% ipython --no-banner

In [1]: import numpy as np

In [2]: np.set_printoptions(precision=2, suppress=True, linewidth=160)

In [3]: def rnd(a):
   ...:     return np.round(a, 2) + 0
   ...: 

In [4]: A = np.load("a.npy")

In [5]: A
Out[5]: 
array([[3, 0, 0, 0, 1, 0],
       [0, 0, 0, 0, 0, 1],
       [0, 0, 3, 0, 0, 0],
       [0, 0, 0, 2, 0, 1],
       [3, 0, 0, 0, 1, 0],
       [0, 3, 0, 3, 0, 2]])

In [6]: rk = np.linalg.matrix_rank(A)

In [7]: rk
Out[7]: np.int64(5)

In [8]: N = np.linalg.svd(A)[2][rk:].T

In [9]: np.linalg.matrix_rank(A.T @ A), np.linalg.matrix_rank(A @ A.T)
Out[9]: (np.int64(5), np.int64(5))

In [10]: [int(np.linalg.matrix_rank(A[:, :j + 1])) for j in range(6)]
Out[10]: [1, 2, 3, 4, 4, 5]

In [11]: rnd(N @ N.T)
Out[11]: 
array([[ 0.1,  0. ,  0. ,  0. , -0.3,  0. ],
       [ 0. ,  0. ,  0. ,  0. ,  0. ,  0. ],
       [ 0. ,  0. ,  0. ,  0. ,  0. ,  0. ],
       [ 0. ,  0. ,  0. ,  0. ,  0. ,  0. ],
       [-0.3,  0. ,  0. ,  0. ,  0.9,  0. ],
       [ 0. ,  0. ,  0. ,  0. ,  0. ,  0. ]])

In [12]: rnd(A @ N)
Out[12]: 
array([[0.],
       [0.],
       [0.],
       [0.],
       [0.],
       [0.]])

In [13]: rnd(N[:, 0] / N[np.abs(N[:, 0]).round(6).argmax(), 0])
Out[13]: array([-0.33,  0.  ,  0.  ,  0.  ,  1.  ,  0.  ])

In [14]: M2 = A / np.sqrt((A ** 2).mean(axis=1, keepdims=True))

In [15]: rnd(A - A.mean(axis=1, keepdims=True))
Out[15]: 
array([[ 2.33, -0.67, -0.67, -0.67,  0.33, -0.67],
       [-0.17, -0.17, -0.17, -0.17, -0.17,  0.83],
       [-0.5 , -0.5 ,  2.5 , -0.5 , -0.5 , -0.5 ],
       [-0.5 , -0.5 , -0.5 ,  1.5 , -0.5 ,  0.5 ],
       [ 2.33, -0.67, -0.67, -0.67,  0.33, -0.67],
       [-1.33,  1.67, -1.33,  1.67, -1.33,  0.67]])

In [16]: F = np.load("case8.npy")

In [17]: rnd(F)
Out[17]: 
array([[ 0.11, -0.05,  0.01, -0.07,  0.14,  0.13, -0.08, -0.11, -0.2 , -0.02],
       [-0.05,  0.11, -0.01,  0.21, -0.03, -0.14, -0.02,  0.07, -0.03,  0.17],
       [ 0.01, -0.01,  0.  , -0.01,  0.02,  0.01, -0.01, -0.01, -0.02,  0.  ],
       [-0.07,  0.21, -0.01,  0.39, -0.02, -0.23, -0.07,  0.1 , -0.12,  0.33],
       [ 0.14, -0.03,  0.02, -0.02,  0.17,  0.13, -0.11, -0.13, -0.27,  0.03],
       [ 0.13, -0.14,  0.01, -0.23,  0.13,  0.22, -0.04, -0.14, -0.13, -0.16],
       [-0.08, -0.02, -0.01, -0.07, -0.11, -0.04,  0.09,  0.07,  0.21, -0.09],
       [-0.11,  0.07, -0.01,  0.1 , -0.13, -0.14,  0.07,  0.11,  0.17,  0.05],
       [-0.2 , -0.03, -0.02, -0.12, -0.27, -0.13,  0.21,  0.17,  0.49, -0.18],
       [-0.02,  0.17,  0.  ,  0.33,  0.03, -0.16, -0.09,  0.05, -0.18,  0.3 ]])

In [18]: U, sv, VT = np.linalg.svd(F)

In [19]: np.argmax(sv[:-1] / (sv[1:] + 1e-6)) + 1
Out[19]: np.int64(2)

In [20]: M2 = U[:, :2] @ np.diag(sv[:2]) @ VT[:2]

In [21]: rnd(np.abs(F - M2).max())
Out[21]: np.float64(0.0)

In [22]: rnd(np.linalg.norm(F - M2) / np.linalg.norm(F))
Out[22]: np.float64(0.0)

In [23]: rng = np.random.default_rng(72)

In [24]: z = rng.permutation(10)

In [25]: z
Out[25]: array([8, 1, 2, 6, 5, 7, 3, 9, 4, 0])

In [26]: M2 = F[z][:, z]

In [27]: rnd(np.diag(M2))
Out[27]: array([0.49, 0.11, 0.  , 0.09, 0.22, 0.11, 0.39, 0.3 , 0.17, 0.11])

In [28]: np.allclose(M2, F)
Out[28]: False

In [29]: U, sv, VT = np.linalg.svd(F)

In [30]: vecs = VT[:(sv > 1e-8).sum()]

In [31]: x = F[9] + -2 * F[2] + rng.integers(2) * np.eye(10)[8]

In [32]: rnd(x)
Out[32]: array([-0.05,  0.18, -0.01,  0.35,  0.  , -0.19, -0.07,  0.07,  0.87,  0.3 ])

In [33]: np.allclose(vecs.T @ vecs @ x, x)
Out[33]: False

In [34]: feats = np.load("out17.npy")

In [35]: feats
Out[35]: 
array([[-14, -10, -10,   2,  14,  -9,  -4],
       [-10,  10,  11,  -3,  -6,   1,  -6],
       [-10,  11, -18,   1, -10,   1, -12],
       [  2,  -3,   1, -16,   1,   6, -14],
       [ 14,  -6, -10,   1,  -6,   2,   6],
       [ -9,   1,   1,   6,   2,   6,  18],
       [ -4,  -6, -12, -14,   6,  18,  12]])

In [36]: ev, vecs = np.linalg.eigh(feats)

In [37]: rnd(vecs.T @ vecs)
Out[37]: 
array([[1., 0., 0., 0., 0., 0., 0.],
       [0., 1., 0., 0., 0., 0., 0.],
       [0., 0., 1., 0., 0., 0., 0.],
       [0., 0., 0., 1., 0., 0., 0.],
       [0., 0., 0., 0., 1., 0., 0.],
       [0., 0., 0., 0., 0., 1., 0.],
       [0., 0., 0., 0., 0., 0., 1.]])

In [38]: rnd(np.abs(vecs[:, -1]))
Out[38]: array([0.09, 0.38, 0.31, 0.12, 0.28, 0.39, 0.71])

In [39]: rnd(np.linalg.eigvalsh(feats @ feats))
Out[39]: array([   1.69,   11.09,  596.71,  619.58,  793.97,  954.75, 1200.21])

In [40]: rnd(ev)
Out[40]: array([-30.9 , -28.18, -24.43,  -3.33,   1.3 ,  24.89,  34.64])

In [41]: rnd(np.linalg.svd(feats, compute_uv=False))
Out[41]: array([34.64, 30.9 , 28.18, 24.89, 24.43,  3.33,  1.3 ])

In [42]: x = np.array([3, -1, -9, 2, 6, -3, 7])

In [43]: target = feats @ x

In [44]: target
Out[44]: array([ 145, -226,  -24, -142,  140,   95,  140])

In [45]: rnd(np.linalg.solve(feats, -3 * target))
Out[45]: array([ -9.,   3.,  27.,  -6., -18.,   9., -21.])

In [46]: rnd(np.linalg.solve(feats, target))
Out[46]: array([ 3., -1., -9.,  2.,  6., -3.,  7.])

In [47]: rnd(np.linalg.solve(feats, target + feats[:, 1]))
Out[47]: array([ 3.,  0., -9.,  2.,  6., -3.,  7.])

In [48]: M2 = np.linalg.inv(feats)

In [49]: (np.abs(M2) > 1e-9).astype(int)
Out[49]: 
array([[1, 1, 1, 1, 1, 1, 1],
       [1, 1, 1, 1, 1, 1, 1],
       [1, 1, 1, 1, 1, 1, 1],
       [1, 1, 1, 1, 1, 1, 1],
       [1, 1, 1, 1, 1, 1, 1],
       [1, 1, 1, 1, 1, 1, 1],
       [1, 1, 1, 1, 1, 1, 1]])
